In [1]: import numpy as np

In [2]: np.set_printoptions(precision=2, suppress=True, linewidth=100, floatmode="fixed")

In [3]: rnd = lambda a: np.round(a, 2) + 0

In [4]: E = np.load("data.npy")

In [5]: E
Out[5]: 
array([[-1, -1, -1, -1],
       [-1, -2, -2, -2],
       [-1, -2, -3, -3],
       [-1, -2, -3, -4]])

In [6]: # symmetric

In [7]: rnd(np.linalg.eigvalsh(E).min())
Out[7]: np.float64(-8.29)

In [8]: try:
   ...:     np.linalg.cholesky(E)
   ...: except np.linalg.LinAlgError as e:
   ...:     print("failed:", e)
   ...: 
failed: Matrix is not positive definite

In [9]: proj = np.triu(np.array([[2, 3, 0, 3], [0, 0, 3, 3], [2, 3, 3, 0], [1, 2, 3, 0]]), 1) + np.eye(4)

In [10]: B = proj @ E @ np.linalg.inv(proj)

In [11]: B
Out[11]: 
array([[ -7.00,   8.00, -40.00, -22.00],
       [ -7.00,   7.00, -41.00, -23.00],
       [ -1.00,   1.00,  -6.00,  -3.00],
       [ -1.00,   1.00,  -6.00,  -4.00]])

In [12]: np.linalg.matrix_rank(B)
Out[12]: np.int64(4)

In [13]: np.trace(B), np.trace(E)
Out[13]: (np.float64(-10.0), np.int64(-10))

In [14]: rnd(np.linalg.det(B))
Out[14]: np.float64(1.0)

In [15]: X = np.loadtxt("dump.csv", delimiter=",")

In [16]: X
Out[16]: 
array([[-3.00, -3.00, -1.00, -3.00],
       [-2.00, -2.00,  0.00, -2.00],
       [-2.00, -2.00,  0.00, -2.00],
       [ 3.00,  3.00,  5.00,  3.00]])

In [17]: rng = np.random.default_rng(74298)

In [18]: labels = rng.permutation(4)

In [19]: labels
Out[19]: array([2, 0, 3, 1])

In [20]: B = X[labels][:, labels]

In [21]: B
Out[21]: 
array([[ 0.00, -2.00, -2.00, -2.00],
       [-1.00, -3.00, -3.00, -3.00],
       [ 5.00,  3.00,  3.00,  3.00],
       [ 0.00, -2.00, -2.00, -2.00]])

In [22]: rnd(np.sort(np.abs(np.linalg.eigvals(B))))
Out[22]: array([0.00, 0.00, 2.83, 2.83])

In [23]: np.allclose(B, X)
Out[23]: False

In [24]: def softmax(z):
    ...:     e = np.exp(z - z.max(axis=-1, keepdims=True))
    ...:     return e / e.sum(axis=-1, keepdims=True)
    ...: 

In [25]: rnd(softmax(B[1] + 5))
Out[25]: array([0.71, 0.10, 0.10, 0.10])

In [26]: scores = B @ B.T / np.sqrt(4)

In [27]: rnd(softmax(scores + np.triu(np.full(scores.shape, -np.inf), 1)))
Out[27]: 
array([[1.00, 0.00, 0.00, 0.00],
       [0.01, 0.99, 0.00, 0.00],
       [0.00, 0.00, 1.00, 0.00],
       [0.05, 0.91, 0.00, 0.05]])

In [28]: rnd(softmax(scores))
Out[28]: 
array([[0.05, 0.91, 0.00, 0.05],
       [0.01, 0.99, 0.00, 0.01],
       [0.00, 0.00, 1.00, 0.00],
       [0.05, 0.91, 0.00, 0.05]])

In [29]: softmax(scores).round(6).argmax(axis=1)
Out[29]: array([1, 1, 2, 1])

In [30]: proj = np.triu(np.array([[1, 6, 2, 9], [8, 2, 0, 0], [2, 2, 3, 8], [8, 3, 9, 3]]), 1) + np.eye(4)

In [31]: B = proj @ X @ np.linalg.inv(proj)

In [32]: B
Out[32]: 
array([[   8.00,  -40.00,   28.00, -288.00],
       [  -2.00,   10.00,    4.00,  -16.00],
       [  22.00, -110.00,   -4.00, -144.00],
       [   3.00,  -15.00,   -1.00,  -16.00]])
